$ python -q
>>> import numpy as np
>>> np.set_printoptions(precision=3, suppress=True, linewidth=160)
>>> m1 = np.loadtxt("m.csv", delimiter=",")
>>> m1
array([[0., 0., 0., 1., 0., 0.],
       [0., 0., 1., 0., 1., 0.],
       [0., 1., 0., 0., 1., 0.],
       [1., 0., 0., 0., 0., 0.],
       [0., 1., 1., 0., 0., 0.],
       [0., 0., 0., 0., 0., 0.]])
>>> evals, evecs = np.linalg.eigh(m1)
>>> (evals > 1e-8).sum(), (evals < -1e-8).sum()
(np.int64(2), np.int64(3))
>>> np.linalg.eigvalsh(m1 + 4 * np.eye(6))
array([3., 3., 3., 4., 5., 6.])
>>> np.round(evecs.T @ evecs, 3) + 0
array([[1., 0., 0., 0., 0., 0.],
       [0., 1., 0., 0., 0., 0.],
       [0., 0., 1., 0., 0., 0.],
       [0., 0., 0., 1., 0., 0.],
       [0., 0., 0., 0., 1., 0.],
       [0., 0., 0., 0., 0., 1.]])
>>> np.round(evecs.T @ m1 @ evecs, 3) + 0
array([[-1.,  0.,  0.,  0.,  0.,  0.],
       [ 0., -1.,  0.,  0.,  0.,  0.],
       [ 0.,  0., -1.,  0.,  0.,  0.],
       [ 0.,  0.,  0.,  0.,  0.,  0.],
       [ 0.,  0.,  0.,  0.,  1.,  0.],
       [ 0.,  0.,  0.,  0.,  0.,  2.]])
>>> np.round(evecs @ np.diag(evals) @ evecs.T, 3) + 0
array([[0., 0., 0., 1., 0., 0.],
       [0., 0., 1., 0., 1., 0.],
       [0., 1., 0., 0., 1., 0.],
       [1., 0., 0., 0., 0., 0.],
       [0., 1., 1., 0., 0., 0.],
       [0., 0., 0., 0., 0., 0.]])
>>> np.abs(evecs[:, -1]).round(6).argmax()
np.int64(1)
>>> np.unique(evals.round(6) + 0, return_counts=True)[1]
array([3, 1, 1, 1])
>>> evals.sum(), np.trace(m1)
(np.float64(0.0), np.float64(0.0))
>>> np.linalg.cond(m1) > 100
np.True_
>>> np.linalg.matrix_rank(m1, rtol=0.1)
np.int64(5)
>>> [round(float(x), 3) for x in np.linalg.svd(m1, compute_uv=False)[:3]]
[2.0, 1.0, 1.0]
>>> np.argsort(-np.linalg.norm(m1, axis=0).round(6), kind="stable")[:3]
array([1, 2, 4])
>>> rng = np.random.default_rng(590)
>>> A = np.array([[0, 1, 2],
...     [3, -2, 3],
...     [2, 1, 1],
...     [0, 1, 2],
...     [-2, 3, -3],
...     [-2, -2, 1],
...     [1, 3, -1],
...     [-2, -3, 3],
...     [-3, -2, -1],
...     [-2, -2, -1],
...     [1, 0, -2]]) * (rng.random((11, 3)) < 0.3)
>>> A
array([[ 0,  1,  0],
       [ 0,  0,  0],
       [ 2,  0,  0],
       [ 0,  0,  2],
       [-2,  0,  0],
       [ 0,  0,  0],
       [ 0,  3,  0],
       [-2,  0,  3],
       [ 0, -2, -1],
       [-2,  0, -1],
       [ 1,  0,  0]])
>>> dist = np.linalg.norm(A[:, None] - A[None], axis=-1)
>>> np.linalg.matrix_rank(dist ** 2)
np.int64(5)
>>> np.linalg.norm(A - A.mean(axis=0), axis=1)
array([0.905, 0.426, 2.296, 1.758, 1.758, 0.426, 2.844, 3.233, 2.541, 2.153, 1.314])
>>> (dist + 1e9 * np.eye(11)).round(6).argmin(axis=1)
array([ 1,  5, 10,  1,  9,  1,  0,  3,  1,  4,  1])
>>> np.flatnonzero(dist[4] < dist.mean() / 2)
array([4, 9])
